$ python -q
>>> import numpy as np
>>> np.set_printoptions(precision=3, suppress=True, linewidth=100)
>>> F = np.loadtxt("data.csv", delimiter=",")
>>> F
array([[-21.02 , -10.03 ,  -5.963,  -0.023,   1.979,   3.962],
       [ 17.005,  14.975,  -2.984,   0.016,   5.999,   1.997],
       [ -7.006, -10.954,  -5.948,  -9.012, -17.001, -11.01 ],
       [  3.997,  -9.013,  12.044,   1.003,  -2.043,   7.993],
       [-20.014, -14.015,  -3.021,  -0.997,  -0.975,   4.957],
       [-16.969, -20.064,   2.986,  -5.014, -21.018, -16.983],
       [-13.009,  -1.007, -14.99 ,  -5.983,  -9.009, -15.011],
       [ -0.966,  -8.994,  -3.001,  -7.991, -13.96 ,  -5.968],
       [ 18.049,  12.97 ,   6.001,   5.034,  12.023,   9.993],
       [  9.018,   5.988,   3.002,   2.966,   9.976,  12.015],
       [ 20.019,  24.992,   0.022,   8.996,  27.012,  18.983]])
>>> theta = np.radians(36)
>>> r_ = np.eye(6)
>>> r_[2, 2] = r_[1, 1] = np.cos(theta)
>>> r_[2, 1], r_[1, 2] = -np.sin(theta), np.sin(theta)
>>> r_
array([[ 1.   ,  0.   ,  0.   ,  0.   ,  0.   ,  0.   ],
       [ 0.   ,  0.809,  0.588,  0.   ,  0.   ,  0.   ],
       [ 0.   , -0.588,  0.809,  0.   ,  0.   ,  0.   ],
       [ 0.   ,  0.   ,  0.   ,  1.   ,  0.   ,  0.   ],
       [ 0.   ,  0.   ,  0.   ,  0.   ,  1.   ,  0.   ],
       [ 0.   ,  0.   ,  0.   ,  0.   ,  0.   ,  1.   ]])
>>> B = F @ r_.T
>>> np.abs(B - F).max(axis=0)
array([ 0.   ,  8.801, 14.694,  0.   ,  0.   ,  0.   ])
>>> np.allclose(F @ F.T, B @ B.T)
True
>>> np.allclose(np.linalg.norm(F, axis=1), np.linalg.norm(B, axis=1))
True
>>> gram = F.T @ F
>>> np.linalg.matrix_rank(gram)
np.int64(6)
>>> (F @ F.T).shape
(11, 11)
>>> Uu, sigma, vt = np.linalg.svd(F)
>>> sigma
array([82.643, 32.396, 27.409, 11.014,  0.098,  0.031])
>>> B = Uu[:, :4] @ np.diag(sigma[:4]) @ vt[:4]
>>> np.linalg.matrix_rank(F, rtol=0.05)
np.int64(4)
>>> round(np.abs(F - B).max(), 3)
np.float64(0.033)
>>> J = np.array([[56, 2, 15, 10, 34, 0, -3, -6],
...     [2, 78, 3, -17, -8, 15, 29, 10],
...     [15, 3, 59, -11, -4, -21, 20, 9],
...     [10, -17, -11, 56, 22, 3, 5, -10],
...     [34, -8, -4, 22, 54, -12, -10, 12],
...     [0, 15, -21, 3, -12, 50, 14, -9],
...     [-3, 29, 20, 5, -10, 14, 67, 20],
...     [-6, 10, 9, -10, 12, -9, 20, 64]])
>>> q, vecs = np.linalg.qr(J[:, :4])[0], np.linalg.qr(J[:, 4:])[0]
>>> sigma = np.linalg.svd(q.T @ vecs, compute_uv=False)
>>> sigma
array([0.987, 0.924, 0.731, 0.188])
>>> np.degrees(np.arccos(sigma.clip(0, 1)))
array([ 9.198, 22.535, 43.022, 79.149])
>>> round(np.linalg.norm(q @ q.T - vecs @ vecs.T, 2), 3)
np.float64(0.982)
>>> (sigma > 0.9).sum()
np.int64(2)
>>> rng = np.random.default_rng(5663)
>>> lab = rng.permutation(8)
>>> B = J[:, lab] * rng.choice([-1, 1], 8)
>>> B
array([[ 34,  10,  -2, -15,  -3,   0,  56,  -6],
       [ -8, -17, -78,  -3,  29, -15,   2,  10],
       [ -4, -11,  -3, -59,  20,  21,  15,   9],
       [ 22,  56,  17,  11,   5,  -3,  10, -10],
       [ 54,  22,   8,   4, -10,  12,  34,  12],
       [-12,   3, -15,  21,  14, -50,   0,  -9],
       [-10,   5, -29, -20,  67, -14,  -3,  20],
       [ 12, -10, -10,  -9,  20,   9,  -6,  64]])
>>> Uu, _, vt = np.linalg.svd(J.T @ B)
>>> lab
array([4, 3, 1, 2, 6, 5, 0, 7])
>>> def softmax(z):
...     e = np.exp(z - z.max(axis=-1, keepdims=True))
...     return e / e.sum(axis=-1, keepdims=True)
... 
>>> softmax(B).sum(axis=1)
array([1., 1., 1., 1., 1., 1., 1., 1.])
>>> np.round(softmax(B[2]), 3) + 0
array([0.   , 0.   , 0.   , 0.   , 0.268, 0.73 , 0.002, 0.   ])
>>> np.round(softmax(10 * B[2]), 3) + 0
array([0., 0., 0., 0., 0., 1., 0., 0.])
>>> np.round(softmax(B[2] + 5), 3) + 0
array([0.   , 0.   , 0.   , 0.   , 0.268, 0.73 , 0.002, 0.   ])
>>> att = B @ B.T / np.sqrt(8)
>>> np.round(softmax(att + np.triu(np.full(att.shape, -np.inf), 1)), 3) + 0
array([[1., 0., 0., 0., 0., 0., 0., 0.],
       [0., 1., 0., 0., 0., 0., 0., 0.],
       [0., 0., 1., 0., 0., 0., 0., 0.],
       [0., 0., 0., 1., 0., 0., 0., 0.],
       [0., 0., 0., 0., 1., 0., 0., 0.],
       [0., 0., 0., 0., 0., 1., 0., 0.],
       [0., 0., 0., 0., 0., 0., 1., 0.],
       [0., 0., 0., 0., 0., 0., 0., 1.]])
>>> np.round(softmax(att), 3) + 0
array([[1., 0., 0., 0., 0., 0., 0., 0.],
       [0., 1., 0., 0., 0., 0., 0., 0.],
       [0., 0., 1., 0., 0., 0., 0., 0.],
       [0., 0., 0., 1., 0., 0., 0., 0.],
       [0., 0., 0., 0., 1., 0., 0., 0.],
       [0., 0., 0., 0., 0., 1., 0., 0.],
       [0., 0., 0., 0., 0., 0., 1., 0.],
       [0., 0., 0., 0., 0., 0., 0., 1.]])
>>> sigma = 5 * 0.9 ** np.arange(4)
>>> q, _ = np.linalg.qr(np.array([[-1.0, 0.8, 0.4, 0.2],
...     [-2.2, -0.3, -1.5, -1.5],
...     [-0.3, 0.2, -0.4, -0.6],
...     [-0.5, -0.6, 0.2, -0.9]]))
>>> W0 = rng.normal(size=(32, 4)) * sigma @ q
>>> W0
array([[-1.075, -5.187, -3.626,  4.112],
       [ 5.785,  5.625,  3.756,  3.638],
       [-0.388,  5.502,  2.418, -2.79 ],
       [ 1.239,  0.348, -0.566, -2.199],
       [-1.633,  3.64 ,  1.487,  2.707],
       [-3.546, -2.888, -5.072,  0.652],
       [ 5.659,  5.386,  1.227,  1.235],
       [ 2.094,  5.137,  0.998,  5.301],
       [-2.206,  0.17 , -2.015, -3.979],
       [-1.972, -2.032, -5.441,  7.059],
       [ 6.512, -0.942, -5.172,  2.063],
       [ 1.67 ,  8.144,  4.582,  5.404],
       [ 0.799,  1.517, 12.829,  3.325],
       [ 5.366, -0.251,  2.99 , -3.724],
       [-3.142, -5.106,  5.411,  3.681],
       [-3.649,  5.631, -0.605, -4.268],
       [-2.326,  0.187, -0.674,  0.543],
       [ 1.192,  1.807,  2.058, -6.011],
       [-1.317, -0.286, -4.696, -5.163],
       [-4.164, -5.148, -3.482, -4.727],
       [ 1.103, -2.759,  7.37 , -2.092],
       [-2.987, -1.523, -0.2  ,  0.672],
       [ 9.933,  2.041, -1.242,  0.016],
       [ 0.582,  1.682,  2.668, -0.957],
       [ 3.091,  3.089,  1.257,  6.111],
       [ 3.502,  1.856,  2.343, -5.307],
       [-1.417,  5.201,  0.576, -0.149],
       [-7.699,  7.069,  6.906,  2.567],
       [ 0.292,  0.319,  6.747,  3.796],
       [ 5.808,  4.636,  3.475,  5.492],
       [ 6.036, -1.727, -0.073,  1.523],
       [ 1.528, -1.419,  2.781,  5.632]])
>>> Xs = W0 - W0.mean(axis=0)
>>> vecs = np.linalg.svd(Xs)[2][:1]
>>> B = Xs - Xs @ vecs.T @ vecs
>>> (Xs @ vecs.T).std(axis=0)
array([4.703])
>>> B.std(axis=0)
array([3.501, 2.691, 2.463, 3.235])
>>> np.linalg.norm(B, axis=1).round(6).argmax()
np.int64(27)
